% ipython --no-banner

In [1]: import numpy as np

In [2]: np.set_printoptions(suppress=True, linewidth=140)

In [3]: X = np.loadtxt("x.csv", delimiter=",")

In [4]: X
Out[4]: 
array([[ 0.,  0.,  0., -6.],
       [ 0.,  0.,  4., -6.],
       [ 0.,  6.,  0., -3.],
       [-4.,  6.,  2., -3.]])

In [5]: u = np.array([4, 3, 6])

In [6]: np.cross(X[3, :3], X[0, :3])
Out[6]: array([ 0.,  0., -0.])

In [7]: np.convolve(X[3], u)
Out[7]: array([-16.,  12.,   2.,  30.,   3., -18.])

In [8]: np.polyval(u, X[3])
Out[8]: array([ 58., 168.,  28.,  33.])

In [9]: np.correlate(X[3], X[0], "full")
Out[9]: array([ 24., -36., -12.,  18.,   0.,   0.,   0.])

In [10]: s = 3 * 0.7 ** np.arange(3)

In [11]: rng = np.random.default_rng(270100)

In [12]: M = rng.normal(size=(11, 3)) * rng.permutation(s)

In [13]: M.round(1)
Out[13]: 
array([[ 2.4, -1.2,  4.1],
       [ 0.7, -0.5,  4.4],
       [-2.4, -0.7, -2.8],
       [ 0.3, -0.6,  0.2],
       [-1.9,  2.3, -0.6],
       [ 0.8,  1.7,  1.7],
       [ 0.4,  2.3, -1.7],
       [ 0.6,  0.5, -6.3],
       [-1.4, -2.4, -2.6],
       [-3.1,  0.7, -3.1],
       [-3. ,  1.1,  1.1]])

In [14]: Ac = M - M.mean(axis=1)
Traceback (most recent call last):
  Cell In[14], line 1
    Ac = M - M.mean(axis=1)
ValueError: operands could not be broadcast together with shapes (11,3) (11,) 


In [15]: Ac = M - M.mean(axis=0)

In [16]: left, s, Vt = np.linalg.svd(Ac, full_matrices=False)

In [17]: s.round(1)
Out[17]: array([10.6,  5.2,  4.6])

In [18]: np.abs(Vt[0]).argmax()
Out[18]: np.int64(2)

In [19]: np.round(s ** 2 / (s ** 2).sum(), 1)
Out[19]: array([0.7, 0.2, 0.1])

In [20]: np.round(Ac.mean(axis=0), 1) + 0
Out[20]: array([0., 0., 0.])

In [21]: np.round(np.abs(Vt[-1]), 1)
Out[21]: array([0.5, 0.9, 0.1])

In [22]: x = np.array([-5, -4, -5])

In [23]: np.round(M @ np.eye(3)[0], 1)
Out[23]: array([ 2.4,  0.7, -2.4,  0.3, -1.9,  0.8,  0.4,  0.6, -1.4, -3.1, -3. ])

In [24]: np.sign((M @ x).round(6))
Out[24]: array([-1., -1.,  1., -1.,  1., -1., -1.,  1.,  1.,  1.,  1.])

In [25]: np.round(np.einsum("ij,j->i", M, x), 1)
Out[25]: array([-27.5, -23.4,  28.5,  -0.1,   3.4, -18.9,  -2.2,  26.7,  29.6,  28.3,   5. ])

In [26]: out = np.c_[M[:, :1] @ np.array([[6]]), np.array([5, 4, 0, 5, 3, 5, 3, 0, 0, 3, 2])]

In [27]: out.round(1)
Out[27]: 
array([[ 14.2,   5. ],
       [  4.1,   4. ],
       [-14.1,   0. ],
       [  1.9,   5. ],
       [-11.4,   3. ],
       [  4.5,   5. ],
       [  2.1,   3. ],
       [  3.5,   0. ],
       [ -8.7,   0. ],
       [-18.5,   3. ],
       [-18.1,   2. ]])

In [28]: np.round(np.linalg.lstsq(M, out[:, 0])[0], 1) + 0
Out[28]: array([6., 0., 0.])

In [29]: np.round(np.linalg.norm(out - M @ np.linalg.lstsq(M, out)[0], axis=0), 1) + 0
Out[29]: array([0. , 9.9])

In [30]: np.linalg.matrix_rank(np.c_[M, out])
Out[30]: np.int64(4)

In [31]: u = np.array([5, 9, 3]) + 0.5

In [32]: K = np.eye(3) - 2 * np.outer(u, u) / (u @ u)

In [33]: K.round(1)
Out[33]: 
array([[ 0.5, -0.8, -0.3],
       [-0.8, -0.4, -0.5],
       [-0.3, -0.5,  0.8]])

In [34]: np.round((K + K.T) / 2, 1)
Out[34]: 
array([[ 0.5, -0.8, -0.3],
       [-0.8, -0.4, -0.5],
       [-0.3, -0.5,  0.8]])

In [35]: round(float(np.abs(np.linalg.eigvals(K)).max()), 1)
Out[35]: 1.0

In [36]: np.round(np.sort(np.abs(np.linalg.eigvals(K))), 1)
Out[36]: array([1., 1., 1.])

In [37]: (K - K.T) / 2
Out[37]: 
array([[0., 0., 0.],
       [0., 0., 0.],
       [0., 0., 0.]])

In [38]: np.trace(K)
Out[38]: np.float64(1.0)

In [39]: np.round(K @ K, 1) + 0
Out[39]: 
array([[1., 0., 0.],
       [0., 1., 0.],
       [0., 0., 1.]])

In [40]: np.allclose(K, K.T)
Out[40]: True

In [41]: K.inv()
Traceback (most recent call last):
  Cell In[41], line 1
    K.inv()
AttributeError: 'numpy.ndarray' object has no attribute 'inv'


In [42]: out = np.array([[-3, 2], [0, -3]])

In [43]: cent = np.array([[-1, -6, 6], [-7, 0, 7], [4, 4, -9]])

In [44]: m1 = np.kron(out, cent)

In [45]: m1
Out[45]: 
array([[  3,  18, -18,  -2, -12,  12],
       [ 21,   0, -21, -14,   0,  14],
       [-12, -12,  27,   8,   8, -18],
       [  0,   0,   0,   3,  18, -18],
       [  0,   0,   0,  21,   0, -21],
       [  0,   0,   0, -12, -12,  27]])

In [46]: O, r_ = np.linalg.qr(m1)

In [47]: np.round(np.abs(np.diag(r_)), 1)
Out[47]: array([24.4, 20. ,  3.9, 24.4, 20. ,  3.9])

In [48]: O.shape, r_.shape
Out[48]: ((6, 6), (6, 6))

In [49]: round(np.trace(O @ O.T), 1)
Out[49]: np.float64(6.0)

In [50]: round(float(abs(r_[0, 0])), 1), round(float(np.linalg.norm(m1[:, 0])), 1)
Out[50]: (24.4, 24.4)

In [51]: left, s, Vt = np.linalg.svd(m1, full_matrices=False)

In [52]: np.round(left.T @ left, 1) + 0
Out[52]: 
array([[1., 0., 0., 0., 0., 0.],
       [0., 1., 0., 0., 0., 0.],
       [0., 0., 1., 0., 0., 0.],
       [0., 0., 0., 1., 0., 0.],
       [0., 0., 0., 0., 1., 0.],
       [0., 0., 0., 0., 0., 1.]])

In [53]: np.allclose(left * s @ Vt, m1)
Out[53]: True

In [54]: np.abs(left[:, 0]).round(6).argmax()
Out[54]: np.int64(2)

In [55]: left.shape, s.shape, Vt.shape
Out[55]: ((6, 6), (6,), (6, 6))

In [56]: np.round(left.T @ m1 @ Vt.T, 1) + 0
Out[56]: 
array([[65.5,  0. ,  0. ,  0. ,  0. ,  0. ],
       [ 0. , 34. ,  0. ,  0. ,  0. ,  0. ],
       [ 0. ,  0. , 25. ,  0. ,  0. ,  0. ],
       [ 0. ,  0. ,  0. , 13. ,  0. ,  0. ],
       [ 0. ,  0. ,  0. ,  0. ,  3.1,  0. ],
       [ 0. ,  0. ,  0. ,  0. ,  0. ,  1.6]])

In [57]: round(float(np.linalg.norm(m1[2], 1)), 1), round(np.linalg.norm(m1[2], np.inf), 1)
Out[57]: (85.0, np.float64(27.0))

In [58]: np.round(np.linalg.norm(m1) ** 2 / np.linalg.norm(m1, 2) ** 2, 1)
Out[58]: np.float64(1.5)

In [59]: F = np.loadtxt("arr.csv", delimiter=",")

In [60]: F
Out[60]: 
array([[-4., -4., -1., -1.],
       [-4.,  6., -2., -1.],
       [-1., -2.,  4.,  4.],
       [-1., -1.,  4., -4.]])

In [61]: # symmetric

In [62]: vals, V = np.linalg.eig(F)

In [63]: np.round(np.sort(np.linalg.eigvals(F @ F)), 1)
Out[63]: array([24.1, 26.5, 39.2, 72.2])

In [64]: round(float(np.prod(vals)), 1)
Out[64]: 1345.0

In [65]: vals.round(1)
Out[65]: array([ 8.5,  4.9, -6.3, -5.1])

In [66]: np.round(np.sort(np.linalg.eigvals(np.linalg.inv(F))), 1)
Out[66]: array([-0.2, -0.2,  0.1,  0.2])

In [67]: idx = rng.permutation(4)

In [68]: out = F[:, idx] * rng.choice([-1, 1], 4)

In [69]: out
Out[69]: 
array([[-4., -4., -1.,  1.],
       [-4.,  6., -1.,  2.],
       [-1., -2.,  4., -4.],
       [-1., -1., -4., -4.]])

In [70]: left, _, Vt = np.linalg.svd(F.T @ out)

In [71]: np.round(left @ Vt, 1) + 0
Out[71]: 
array([[ 1.,  0.,  0.,  0.],
       [ 0.,  1.,  0.,  0.],
       [ 0.,  0.,  0., -1.],
       [ 0.,  0.,  1.,  0.]])

In [72]: idx
Out[72]: array([0, 1, 3, 2])

In [73]: feats = np.loadtxt("case15.csv", delimiter=",")

In [74]: feats.round(1)
Out[74]: 
array([[-0.1, -0.1,  0.2],
       [-0.3, -0.5,  0.8],
       [ 0.3,  0.4, -0.7]])

In [75]: # rank 1

In [76]: rk = np.linalg.matrix_rank(feats)

In [77]: rk
Out[77]: np.int64(1)

In [78]: ns = np.linalg.svd(feats)[2][rk:].T

In [79]: [int(np.linalg.matrix_rank(np.delete(feats, i, axis=0))) for i in range(3)]
Out[79]: [1, 1, 1]

In [80]: [int(np.linalg.matrix_rank(feats[:i])) for i in range(1, len(feats) + 1)]
Out[80]: [1, 1, 1]

In [81]: np.linalg.matrix_rank(feats.T @ feats), np.linalg.matrix_rank(feats @ feats.T)
Out[81]: (np.int64(1), np.int64(1))

In [82]: np.round(feats @ ns, 1) + 0
Out[82]: 
array([[0., 0.],
       [0., 0.],
       [0., 0.]])

In [83]: np.argsort(-np.linalg.norm(feats, axis=0).round(6), kind="stable")[:3]
Out[83]: array([2, 1, 0])

In [84]: round(np.linalg.norm(feats, 2) / np.linalg.norm(feats), 1)
Out[84]: np.float64(1.0)

In [85]: out = feats / np.linalg.norm(feats, axis=1, keepdims=True)

In [86]: G = out @ out.T

In [87]: np.argwhere(np.triu(np.abs(G) > 0.95, 1))
Out[87]: 
array([[0, 1],
       [0, 2],
       [1, 2]])

In [88]: np.round(np.linalg.norm(out, axis=1), 1)
Out[88]: array([1., 1., 1.])

In [89]: (np.abs(G) > 0.9).astype(int)
Out[89]: 
array([[1, 1, 1],
       [1, 1, 1],
       [1, 1, 1]])

In [90]: G[0].round(1)
Out[90]: array([ 1.,  1., -1.])

In [91]: left, s, Vt = np.linalg.svd(feats)

In [92]: s.round(1) + 0
Out[92]: array([1.3, 0. , 0. ])

In [93]: np.argmax(s[:-1] / (s[1:] + 1e-6)) + 1
Out[93]: np.int64(1)

In [94]: out = left[:, :1] @ np.diag(s[:1]) @ Vt[:1]

In [95]: np.linalg.matrix_rank(feats, rtol=0.05)
Out[95]: np.int64(1)

In [96]: out.round(1)
Out[96]: 
array([[-0.1, -0.1,  0.2],
       [-0.3, -0.5,  0.8],
       [ 0.3,  0.4, -0.7]])

In [97]: round(float(np.abs(feats - out).max()), 1)
Out[97]: 0.0

In [98]: np.linalg.matrix_rank(out)
Out[98]: np.int64(1)

In [99]: mat = np.load("sample11.npy")

In [100]: mat
Out[100]: 
array([[-1,  0,  1,  2],
       [ 3,  4,  5,  6],
       [ 7,  8,  9, 10]])

In [101]: # looks like rank 2

In [102]: out = mat[0, 0] * mat[1:] - np.outer(mat[1:, 0], mat[0])

In [103]: out
Out[103]: 
array([[  0,  -4,  -8, -12],
       [  0,  -8, -16, -24]])

In [104]: np.flatnonzero(~out.round(6).any(axis=1))
Out[104]: array([], dtype=int64)

In [105]: round(float(np.trace(np.linalg.pinv(out) @ out)), 1)
Out[105]: 1.0

In [106]: np.allclose(out[:-1].T @ np.linalg.lstsq(out[:-1].T, out[-1])[0], out[-1])
Out[106]: True

In [107]: np.linalg.lstsq(out[:-1].T, out[-1])[2]
Out[107]: np.int32(1)

In [108]: left, s, Vt = np.linalg.svd(mat)

In [109]: V = Vt[:(s > 1e-8).sum()]

In [110]: x = mat[0] + 2 * mat[2] + rng.integers(2) * np.eye(4)[3]

In [111]: x
Out[111]: array([13., 16., 19., 22.])

In [112]: np.allclose(V.T @ V @ x, x)
Out[112]: True

In [113]: rk = np.linalg.matrix_rank(mat)

In [114]: rk
Out[114]: np.int64(2)

In [115]: ns = np.linalg.svd(mat)[2][rk:].T

In [116]: [int(np.linalg.matrix_rank(mat[:, :j + 1])) for j in range(4)]
Out[116]: [1, 2, 2, 2]

In [117]: [int(np.linalg.matrix_rank(np.delete(mat, i, axis=0))) for i in range(3)]
Out[117]: [2, 2, 2]

In [118]: np.allclose(mat @ ns, 0)
Out[118]: True

In [119]: [int(np.linalg.matrix_rank(mat[:i])) for i in range(1, len(mat) + 1)]
Out[119]: [1, 2, 2]

In [120]: ns.shape
Out[120]: (4, 2)

In [121]: np.round(ns @ ns.T, 1)
Out[121]: 
array([[ 0.3, -0.4, -0.1,  0.2],
       [-0.4,  0.7, -0.2, -0.1],
       [-0.1, -0.2,  0.7, -0.4],
       [ 0.2, -0.1, -0.4,  0.3]])

In [122]: np.round(np.linalg.norm(mat, 2) / np.linalg.norm(mat), 1)
Out[122]: np.float64(1.0)

In [123]: np.linalg.cond(mat) > 100
Out[123]: np.True_

In [124]: np.argsort(-np.linalg.norm(mat, axis=0).round(6), kind="stable")[:3]
Out[124]: array([3, 2, 1])

In [125]: J = np.load("dump.npy")

In [126]: J
Out[126]: 
array([[-2,  0],
       [ 0, -2]])

In [127]: u = np.array([-4, -3])

In [128]: np.array([np.convolve(row, u, "same") for row in J])
Out[128]: 
array([[8, 6],
       [0, 8]])

In [129]: np.polyval(u, J[1])
Out[129]: array([-3,  5])

In [130]: hat = np.triu(np.array([[1, 1], [1, 3]]), 1) + np.eye(2)

In [131]: out = hat @ J @ np.linalg.inv(hat)

In [132]: np.linalg.matrix_rank(out)
Out[132]: np.int64(2)

In [133]: np.poly(out)
Out[133]: array([1., 4., 4.])

In [134]: vals, V = np.linalg.eigh(K)

In [135]: np.round(V.T @ V, 1) + 0
Out[135]: 
array([[1., 0., 0.],
       [0., 1., 0.],
       [0., 0., 1.]])

In [136]: (vals > 1e-8).sum(), (vals < -1e-8).sum()
Out[136]: (np.int64(2), np.int64(1))

In [137]: np.round(np.linalg.eigvalsh(K + 5 * np.eye(3)), 1)
Out[137]: array([4., 6., 6.])

In [138]: vals.sum(), np.trace(K)
Out[138]: (np.float64(1.0), np.float64(1.0))

In [139]: vals, V = np.linalg.eig(J)

In [140]: np.round(np.sort(np.linalg.eigvals(J.T)), 1)
Out[140]: array([-2., -2.])

In [141]: J @ V[:, 0] - vals[0] * V[:, 0]
Out[141]: array([0., 0.])

In [142]: np.round(np.sort(np.linalg.eigvals(np.linalg.inv(J))), 1)
Out[142]: array([-0.5, -0.5])

In [143]: out = J[0, 0] * J[1:] - np.outer(J[1:, 0], J[0])

In [144]: out
Out[144]: array([[0, 4]])

In [145]: J[:, 0] / J[0, 0]
Out[145]: array([ 1., -0.])
